% python3 -q
>>> import numpy as np
>>> import numpy.linalg as la
>>> np.set_printoptions(precision=3, suppress=True, linewidth=200, legacy="1.25")
>>> m1 = np.load("arr.npy")
>>> m1
array([[1.   , 0.2  , 0.04 , 0.008, 0.002, 0.   ],
       [0.2  , 1.   , 0.2  , 0.04 , 0.008, 0.002],
       [0.04 , 0.2  , 1.   , 0.2  , 0.04 , 0.008],
       [0.008, 0.04 , 0.2  , 1.   , 0.2  , 0.04 ],
       [0.002, 0.008, 0.04 , 0.2  , 1.   , 0.2  ],
       [0.   , 0.002, 0.008, 0.04 , 0.2  , 1.   ]])
>>> # symmetric
>>> M2 = np.array([[0, 0, 0], [0, 2, 1], [2, 0, 2], [0, 2, 0], [1, 2, 1], [2, 2, 0]])
>>> la.matrix_rank(m1 @ M2)
3
>>> rng = np.random.default_rng(9831)
>>> idx = rng.permutation(6)
>>> idx
array([3, 5, 1, 4, 2, 0])
>>> M2 = m1[idx][:, idx]
>>> M2
array([[1.   , 0.04 , 0.04 , 0.2  , 0.2  , 0.008],
       [0.04 , 1.   , 0.002, 0.2  , 0.008, 0.   ],
       [0.04 , 0.002, 1.   , 0.008, 0.2  , 0.2  ],
       [0.2  , 0.2  , 0.008, 1.   , 0.04 , 0.002],
       [0.2  , 0.008, 0.2  , 0.04 , 1.   , 0.04 ],
       [0.008, 0.   , 0.2  , 0.002, 0.04 , 1.   ]])
>>> data = np.loadtxt("run13.csv", delimiter=",")
>>> data
array([[ 1.,  0.,  3., -1., -3., -3.,  1., -4.],
       [ 0.,  4.,  4., -4., -4.,  4., -2.,  2.],
       [-5., -4.,  3.,  4., -3., -2., -2., -2.],
       [ 1.,  0.,  3., -1., -3., -3.,  1., -4.],
       [-5.,  3.,  1., -1., -2.,  1.,  0.,  1.],
       [ 2., -2.,  0.,  5., -3., -1., -5., -5.],
       [-5.,  5.,  5., -4.,  3., -4., -1., -1.]])
>>> left, sv, VT = la.svd(data)
>>> evecs = VT[:(sv > 1e-8).sum()]
>>> vec = data[2] + 2 * data[1] + rng.integers(2) * np.eye(8)[3]
>>> vec
array([ -5.,   4.,  11.,  -3., -11.,   6.,  -6.,   2.])
>>> round(float(la.norm(vec - evecs.T @ evecs @ vec)), 3)
0.68
>>> np.allclose(evecs.T @ evecs @ vec, vec)
False
>>> np.unravel_index(np.abs(data).argmax(), data.shape)
(2, 0)
>>> data.mean(axis=0)
array([-1.571,  0.857,  2.714, -0.286, -2.143, -1.143, -1.143, -1.857])
>>> data[7]
Traceback (most recent call last):
  File "<python-input-23>", line 1, in <module>
    data[7]
    ~~~~^^^
IndexError: index 7 is out of bounds for axis 0 with size 7
>>> data[:, 8]
Traceback (most recent call last):
  File "<python-input-24>", line 1, in <module>
    data[:, 8]
    ~~~~^^^^^^
IndexError: index 8 is out of bounds for axis 1 with size 8
>>> np.count_nonzero(data)
51
>>> left, sv, VT = la.svd(data)
>>> np.argmax(sv[:-1] / (sv[1:] + 1e-6)) + 1
6
>>> M2 = left[:, :6] @ np.diag(sv[:6]) @ VT[:6]
>>> la.matrix_rank(data, rtol=0.05)
6
>>> np.round(la.norm(data - M2, 2), 3), np.round(sv[6], 3)
(0.0, 0.0)
>>> round(float(la.norm(data - M2) / la.norm(data)), 3)
0.0
>>> K = np.loadtxt("a.csv", delimiter=",")
>>> K
array([[ -7.06 ,   1.066,   8.867,  -8.919],
       [-15.407,  12.185,  -4.942,   5.14 ],
       [ -9.34 ,  12.159,   8.214,   0.9  ],
       [ -0.308,  13.924, -12.49 ,   4.646],
       [ -0.687,  -4.917,  -1.244,  -1.982],
       [ -7.266,   1.979,   9.594, -13.58 ],
       [ 10.354,  -8.321,  -1.661, -14.398],
       [  4.093,   7.081,  -7.614, -12.025],
       [  6.003,  -4.011,   2.326, -10.047],
       [  7.905,   1.295,  -5.228,  -7.636],
       [ -8.205,   5.494, -14.676,  27.792],
       [ -7.268, -13.356,   2.86 ,   6.142],
       [ -0.296,  -0.926, -19.834, -10.549],
       [ -7.475,   4.511,   0.394,  -6.444],
       [  6.985,   2.51 ,   7.534, -14.945],
       [  7.027,  -3.351,  -0.675,  19.599]])
>>> idx = K[:, 2] > np.median(K[:, 2])
>>> u = K[idx].mean(axis=0) - K[~idx].mean(axis=0)
>>> idx.astype(int)
array([1, 0, 1, 0, 0, 1, 0, 0, 1, 0, 0, 1, 0, 1, 1, 1])
>>> np.argsort(-np.abs(u).round(6), kind="stable")
array([2, 1, 3, 0])
>>> u
array([-1.98 , -3.038, 13.35 , -2.285])
>>> round((((K - K.mean(axis=0)) @ u > 0) == idx).mean(), 3)
0.812
>>> M2 = K / np.sqrt((K ** 2).mean(axis=1, keepdims=True))
>>> M2[12]
array([-0.026, -0.082, -1.764, -0.938])
>>> la.matrix_rank(M2) == la.matrix_rank(K)
True
>>> Xc = K - K.mean(axis=0)
>>> evecs = la.svd(Xc)[2][:3]
>>> M2 = Xc - Xc @ evecs.T @ evecs
>>> np.diag(evecs.T @ evecs)
array([0.533, 0.664, 0.852, 0.952])
>>> la.norm(M2, axis=1).round(6).argmax()
12
>>> (Xc @ evecs.T).std(axis=0)
array([12.928,  8.483,  7.845])
>>> E = (rng.random((5, 5)) < 0.3) + np.eye(5)
>>> E /= E.sum(axis=1, keepdims=True)
>>> E
array([[0.5 , 0.  , 0.25, 0.25, 0.  ],
       [0.  , 0.5 , 0.  , 0.5 , 0.  ],
       [0.  , 0.5 , 0.5 , 0.  , 0.  ],
       [0.5 , 0.  , 0.  , 0.5 , 0.  ],
       [0.  , 0.25, 0.25, 0.  , 0.5 ]])
>>> # rows and columns are dependent
>>> rk = la.matrix_rank(E)
>>> rk
4
>>> N = la.svd(E)[2][rk:].T
>>> [int(la.matrix_rank(E[:i])) for i in range(1, len(E) + 1)]
[1, 2, 3, 3, 4]
>>> [int(la.matrix_rank(np.delete(E, i, axis=0))) for i in range(5)]
[4, 4, 4, 4, 3]
>>> N.shape
(5, 1)
>>> la.matrix_rank(E.T @ E), la.matrix_rank(E @ E.T)
(4, 4)
>>> np.round(E @ N, 3) + 0
array([[0.],
       [0.],
       [0.],
       [0.],
       [0.]])
>>> left, sv, VT = la.svd(E)
>>> np.argmax(sv[:-1] / (sv[1:] + 1e-6)) + 1
4
>>> M2 = left[:, :4] @ np.diag(sv[:4]) @ VT[:4]
>>> la.matrix_rank(E, rtol=0.05)
4
>>> np.round(np.abs(E - M2).max(), 3)
0.0
>>> round(la.norm(E - M2, 2), 3), np.round(sv[4], 3)
(0.0, 0.0)
>>> la.lstsq(E[:-1].T, E[-1])[2]
3
>>> np.round(E @ la.pinv(E) @ E, 3) + 0
array([[0.5 , 0.  , 0.25, 0.25, 0.  ],
       [0.  , 0.5 , 0.  , 0.5 , 0.  ],
       [0.  , 0.5 , 0.5 , 0.  , 0.  ],
       [0.5 , 0.  , 0.  , 0.5 , 0.  ],
       [0.  , 0.25, 0.25, 0.  , 0.5 ]])
>>> la.matrix_power(E, 4)
array([[0.297, 0.203, 0.188, 0.312, 0.   ],
       [0.406, 0.094, 0.125, 0.375, 0.   ],
       [0.25 , 0.25 , 0.094, 0.406, 0.   ],
       [0.375, 0.125, 0.203, 0.297, 0.   ],
       [0.156, 0.312, 0.141, 0.328, 0.062]])
>>> (E - E.T) / 2
array([[ 0.   ,  0.   ,  0.125, -0.125,  0.   ],
       [ 0.   ,  0.   , -0.25 ,  0.25 , -0.125],
       [-0.125,  0.25 ,  0.   ,  0.   , -0.125],
       [ 0.125, -0.25 ,  0.   ,  0.   ,  0.   ],
       [ 0.   ,  0.125,  0.125,  0.   ,  0.   ]])
>>> np.trace(E)
2.5
>>> M = np.load("x.npy")
>>> M
array([[3., 1., 0., 0., 0., 0., 0.],
       [0., 3., 1., 0., 0., 0., 0.],
       [0., 0., 3., 1., 0., 0., 0.],
       [0., 0., 0., 3., 1., 0., 0.],
       [0., 0., 0., 0., 3., 1., 0.],
       [0., 0., 0., 0., 0., 3., 1.],
       [0., 0., 0., 0., 0., 0., 3.]])
>>> left, sv = la.svd(M)
Traceback (most recent call last):
  File "<python-input-74>", line 1, in <module>
    left, sv = la.svd(M)
    ^^^^^^^^
ValueError: too many values to unpack (expected 2)
>>> left, sv, VT = la.svd(M, full_matrices=False)
>>> np.round(left.T @ M @ VT.T, 3) + 0
array([[3.939, 0.   , 0.   , 0.   , 0.   , 0.   , 0.   ],
       [0.   , 3.76 , 0.   , 0.   , 0.   , 0.   , 0.   ],
       [0.   , 0.   , 3.479, 0.   , 0.   , 0.   , 0.   ],
       [0.   , 0.   , 0.   , 3.123, 0.   , 0.   , 0.   ],
       [0.   , 0.   , 0.   , 0.   , 2.733, 0.   , 0.   ],
       [0.   , 0.   , 0.   , 0.   , 0.   , 2.368, 0.   ],
       [0.   , 0.   , 0.   , 0.   , 0.   , 0.   , 2.1  ]])
>>> round(float(np.sqrt((sv ** 2).sum())), 3), round(la.norm(M), 3)
(8.307, 8.307)
>>> (sv > 1e-8).sum()
7
>>> np.cumsum(sv ** 2) / np.sum(sv ** 2)
array([0.225, 0.43 , 0.605, 0.747, 0.855, 0.936, 1.   ])
>>> np.prod(np.diag(M)), np.round(la.det(M), 3)
(2187.0, 2187.0)
>>> M @ M
array([[9., 6., 1., 0., 0., 0., 0.],
       [0., 9., 6., 1., 0., 0., 0.],
       [0., 0., 9., 6., 1., 0., 0.],
       [0., 0., 0., 9., 6., 1., 0.],
       [0., 0., 0., 0., 9., 6., 1.],
       [0., 0., 0., 0., 0., 9., 6.],
       [0., 0., 0., 0., 0., 0., 9.]])
>>> X = np.loadtxt("data.csv", delimiter=",")
>>> X
array([[ 17.262, -16.315,  13.894,  -6.632,   7.   ,  10.   ,   4.368],
       [  4.903,  -6.122,   2.835,  -3.728,   4.478,   2.433,  -2.817],
       [ -3.586,  -1.054,  -3.602,  -6.032,   4.629,   2.887,  -4.516],
       [ -3.824,   3.798,  -6.609,   4.382,   0.041, -10.876, -12.453],
       [ -3.838,   0.844,  -4.842,  -2.214,   2.93 ,  -2.209,  -7.493],
       [ -4.507,   7.329,  -9.   ,  11.144,  -2.991, -19.973, -17.82 ],
       [ -6.601,   6.745,  -9.487,   6.494,  -1.165, -14.495, -15.166],
       [ -3.355,  -0.849,  -3.633,  -5.206,   4.29 ,   1.871,  -5.045],
       [-16.896,  10.125, -15.633,  -2.456,   1.716,  -5.852, -12.592],
       [ -3.798,   5.088,  -7.372,   7.295,  -1.232, -14.697, -14.635],
       [  2.854, -12.285,   5.713, -20.717,  11.715,  24.146,   9.144],
       [  7.164,  -1.63 ,   1.043,   9.887,  -1.26 , -14.779, -12.152]])
>>> rk = la.matrix_rank(X)
>>> rk
3
>>> N = la.svd(X)[2][rk:].T
>>> np.allclose(X @ N, 0)
True
>>> N.shape
(7, 4)
>>> [int(la.matrix_rank(X[:i])) for i in range(1, len(X) + 1)]
[1, 2, 3, 3, 3, 3, 3, 3, 3, 3, 3, 3]
>>> la.cond(X) > 100
True
>>> [round(float(x), 3) for x in la.svd(X, compute_uv=False)[:3]]
[71.313, 33.338, 24.654]
>>> np.argsort(-la.norm(X, axis=0).round(6), kind="stable")[:3]
array([5, 6, 3])
>>> X @ la.pinv(X) @ X
array([[ 17.262, -16.315,  13.894,  -6.632,   7.   ,  10.   ,   4.368],
       [  4.903,  -6.122,   2.835,  -3.728,   4.478,   2.433,  -2.817],
       [ -3.586,  -1.054,  -3.602,  -6.032,   4.629,   2.887,  -4.516],
       [ -3.824,   3.798,  -6.609,   4.382,   0.041, -10.876, -12.453],
       [ -3.838,   0.844,  -4.842,  -2.214,   2.93 ,  -2.209,  -7.493],
       [ -4.507,   7.329,  -9.   ,  11.144,  -2.991, -19.973, -17.82 ],
       [ -6.601,   6.745,  -9.487,   6.494,  -1.165, -14.495, -15.166],
       [ -3.355,  -0.849,  -3.633,  -5.206,   4.29 ,   1.871,  -5.045],
       [-16.896,  10.125, -15.633,  -2.456,   1.716,  -5.852, -12.592],
       [ -3.798,   5.088,  -7.372,   7.295,  -1.232, -14.697, -14.635],
       [  2.854, -12.285,   5.713, -20.717,  11.715,  24.146,   9.144],
       [  7.164,  -1.63 ,   1.043,   9.887,  -1.26 , -14.779, -12.152]])
>>> try:
...     la.inv(X)
... except la.LinAlgError as e:
...     print(repr(e))
... 
LinAlgError('Last 2 dimensions of the array must be square')
>>> la.lstsq(X[:-1].T, X[-1])[2]
3
>>> np.unique(X.round(6), axis=0).shape
(12, 7)
>>> left, sv, VT = la.svd(X)
>>> evecs = VT[:(sv > 1e-8).sum()]
>>> vec = X[9] + 2 * X[4] + rng.integers(2) * np.eye(7)[3]
>>> vec
array([-11.475,   6.776, -17.056,   2.867,   4.628, -19.116, -29.62 ])
>>> np.diag(evecs.T @ evecs)
array([0.507, 0.333, 0.302, 0.425, 0.267, 0.476, 0.691])
>>> round(float(la.norm(vec - evecs.T @ evecs @ vec)), 3)
0.0
